$ ipython --no-banner

In [1]: import numpy as np

In [2]: from numpy import linalg as LA

In [3]: np.set_printoptions(precision=2, suppress=True, linewidth=200)

In [4]: B = np.array([[3, 1, 3], [3, 3, 1], [0, 2, 1]])

In [5]: K = np.triu(B, 1)

In [6]: K
Out[6]: 
array([[0, 1, 3],
       [0, 0, 1],
       [0, 0, 0]])

In [7]: np.round(LA.norm(K, 2) / LA.norm(K), 2)
Out[7]: np.float64(1.0)

In [8]: np.argsort(-LA.norm(K, axis=0).round(6), kind="stable")[:3]
Out[8]: array([2, 1, 0])

In [9]: LA.eigvals(K)
Out[9]: array([0., 0., 0.])

In [10]: np.round(LA.det(K[::-1]), 2)
Out[10]: np.float64(0.0)

In [11]: np.round(LA.det(2 * K), 2), np.round(LA.det(K), 2)
Out[11]: (np.float64(0.0), np.float64(0.0))

In [12]: np.einsum("ij,ji->", K, K)
Out[12]: np.int64(0)

In [13]: hat = np.triu(np.array([[1, -2, 4], [-2, -3, -4], [4, -1, 4]]), 1) + np.eye(3)

In [14]: B = hat @ K @ LA.inv(hat)

In [15]: np.round(LA.det(B), 2)
Out[15]: np.float64(0.0)

In [16]: B
Out[16]: 
array([[0., 1., 5.],
       [0., 0., 1.],
       [0., 0., 0.]])

In [17]: np.trace(B), np.trace(K)
Out[17]: (np.float64(0.0), np.int64(0))

In [18]: LA.matrix_rank(B)
Out[18]: np.int64(2)

In [19]: B = np.array([[0, 0, 2, 4, 2, 0, 3],
    ...:     [0, 0, 0, 0, 4, 4, 2],
    ...:     [1, 2, 4, 2, 5, 3, 5],
    ...:     [2, 4, 1, 2, 5, 1, 5],
    ...:     [0, 0, 1, 2, 1, 0, 0],
    ...:     [0, 2, 4, 2, 5, 0, 1],
    ...:     [2, 2, 5, 4, 3, 2, 2]])

In [20]: F = np.tril(B)

In [21]: F
Out[21]: 
array([[0, 0, 0, 0, 0, 0, 0],
       [0, 0, 0, 0, 0, 0, 0],
       [1, 2, 4, 0, 0, 0, 0],
       [2, 4, 1, 2, 0, 0, 0],
       [0, 0, 1, 2, 1, 0, 0],
       [0, 2, 4, 2, 5, 0, 0],
       [2, 2, 5, 4, 3, 2, 2]])

In [22]: rng = np.random.default_rng(943086)

In [23]: idx = rng.permutation(7)

In [24]: idx
Out[24]: array([6, 0, 4, 5, 1, 2, 3])

In [25]: B = F[idx][:, idx]

In [26]: B
Out[26]: 
array([[2, 2, 3, 2, 2, 5, 4],
       [0, 0, 0, 0, 0, 0, 0],
       [0, 0, 1, 0, 0, 1, 2],
       [0, 0, 5, 0, 2, 4, 2],
       [0, 0, 0, 0, 0, 0, 0],
       [0, 1, 0, 0, 2, 4, 0],
       [0, 2, 0, 0, 4, 1, 2]])

In [27]: np.round(LA.det(B), 2), round(float(LA.det(F[idx])), 2)
Out[27]: (np.float64(0.0), 0.0)

In [28]: np.unique(F.round(6), axis=0).shape
Out[28]: (6, 7)

In [29]: try:
    ...:     LA.inv(F)
    ...: except LA.LinAlgError as e:
    ...:     print(repr(e))
    ...: 
LinAlgError('Singular matrix')

In [30]: np.round(F @ LA.pinv(F) @ F, 2) + 0
Out[30]: 
array([[0., 0., 0., 0., 0., 0., 0.],
       [0., 0., 0., 0., 0., 0., 0.],
       [1., 2., 4., 0., 0., 0., 0.],
       [2., 4., 1., 2., 0., 0., 0.],
       [0., 0., 1., 2., 1., 0., 0.],
       [0., 2., 4., 2., 5., 0., 0.],
       [2., 2., 5., 4., 3., 2., 2.]])

In [31]: np.abs(np.diag(LA.qr(F)[1])) > 1e-9
Out[31]: array([ True,  True,  True,  True,  True, False, False])

In [32]: LA.lstsq(F[:-1].T, F[-1])[2]
Out[32]: np.int32(4)

In [33]: U, s, vt = LA.svd(F)

In [34]: vecs = vt[:(s > 1e-8).sum()]

In [35]: x = F[0] + -2 * F[4] + rng.integers(2) * np.eye(7)[2]

In [36]: x
Out[36]: array([ 0.,  0., -2., -4., -2.,  0.,  0.])

In [37]: np.diag(vecs.T @ vecs)
Out[37]: array([0.32, 0.87, 1.  , 0.99, 0.96, 0.43, 0.43])

In [38]: LA.matrix_rank(np.vstack([F, x]))
Out[38]: np.int64(5)

In [39]: np.round(vecs.T @ vecs, 2) + 0
Out[39]: 
array([[ 0.32,  0.3 ,  0.02,  0.07, -0.17,  0.22,  0.22],
       [ 0.3 ,  0.87, -0.01, -0.03,  0.07, -0.1 , -0.1 ],
       [ 0.02, -0.01,  1.  ,  0.  ,  0.01, -0.01, -0.01],
       [ 0.07, -0.03,  0.  ,  0.99,  0.02, -0.02, -0.02],
       [-0.17,  0.07,  0.01,  0.02,  0.96,  0.05,  0.05],
       [ 0.22, -0.1 , -0.01, -0.02,  0.05,  0.43,  0.43],
       [ 0.22, -0.1 , -0.01, -0.02,  0.05,  0.43,  0.43]])

In [40]: x = np.array([1, 0, 4])

In [41]: a = np.maximum(K @ x, 0)

In [42]: np.maximum(K @ (3 * x), 0)
Out[42]: array([36, 12,  0])

In [43]: a
Out[43]: array([12,  4,  0])

In [44]: np.flatnonzero(a > 1e-9)
Out[44]: array([0, 1])

In [45]: K.T @ a
Out[45]: array([ 0, 12, 40])

In [46]: np.maximum(K @ x, 0) - np.maximum(-K @ x, 0)
Out[46]: array([12,  4,  0])

In [47]: rk = LA.matrix_rank(F)

In [48]: rk
Out[48]: np.int64(5)

In [49]: N = LA.svd(F)[2][rk:].T

In [50]: [int(LA.matrix_rank(F[:, :j + 1])) for j in range(7)]
Out[50]: [1, 2, 3, 4, 5, 5, 5]

In [51]: [int(LA.matrix_rank(F[:i])) for i in range(1, len(F) + 1)]
Out[51]: [0, 0, 1, 2, 3, 4, 5]

In [52]: np.allclose(F @ N, 0)
Out[52]: True

In [53]: [int(LA.matrix_rank(np.delete(F, i, axis=0))) for i in range(7)]
Out[53]: [5, 5, 4, 4, 4, 4, 4]

In [54]: np.round(N @ N.T, 2) + 0
Out[54]: 
array([[ 0.68, -0.3 , -0.02, -0.07,  0.17, -0.22, -0.22],
       [-0.3 ,  0.13,  0.01,  0.03, -0.07,  0.1 ,  0.1 ],
       [-0.02,  0.01,  0.  ,  0.  , -0.01,  0.01,  0.01],
       [-0.07,  0.03,  0.  ,  0.01, -0.02,  0.02,  0.02],
       [ 0.17, -0.07, -0.01, -0.02,  0.04, -0.05, -0.05],
       [-0.22,  0.1 ,  0.01,  0.02, -0.05,  0.57, -0.43],
       [-0.22,  0.1 ,  0.01,  0.02, -0.05, -0.43,  0.57]])

In [55]: np.round(F @ N, 2) + 0
Out[55]: 
array([[0., 0.],
       [0., 0.],
       [0., 0.],
       [0., 0.],
       [0., 0.],
       [0., 0.],
       [0., 0.]])

In [56]: LA.matrix_rank(F.T @ F), LA.matrix_rank(F @ F.T)
Out[56]: (np.int64(5), np.int64(5))

In [57]: A = np.array([[2, 10, 1, -1],
    ...:     [3, 15, 3, -3],
    ...:     [-3, -15, -3, -1],
    ...:     [3, 15, -1, -2],
    ...:     [3, 15, 3, 2],
    ...:     [1, 5, 3, 1]])

In [58]: LA.matrix_rank(A, rtol=0.1)
Out[58]: np.int64(2)

In [59]: m1 = np.load("run9.npy")

In [60]: m1
Out[60]: 
array([[0, 0, 1],
       [0, 0, 0],
       [1, 0, 0]])

In [61]: np.argsort(-LA.norm(m1, axis=0).round(6), kind="stable")[:3]
Out[61]: array([0, 2, 1])

In [62]: [round(float(x), 2) for x in LA.svd(m1, compute_uv=False)[:3]]
Out[62]: [1.0, 1.0, 0.0]

In [63]: rk = LA.matrix_rank(m1)

In [64]: rk
Out[64]: np.int64(2)

In [65]: N = LA.svd(m1)[2][rk:].T

In [66]: m1 @ N
Out[66]: 
array([[0.],
       [0.],
       [0.]])

In [67]: LA.determinant(m1)
---------------------------------------------------------------------------
AttributeError                            Traceback (most recent call last)
Cell In[67], line 1
----> 1 LA.determinant(m1)

AttributeError: module 'numpy.linalg' has no attribute 'determinant'

In [68]: np.allclose(m1 @ m1.T, m1.T @ m1)
Out[68]: True

In [69]: np.round(LA.det(m1), 2)
Out[69]: np.float64(0.0)

In [70]: np.allclose(m1, m1.T)
Out[70]: True

In [71]: np.trace(m1)
Out[71]: np.int64(0)
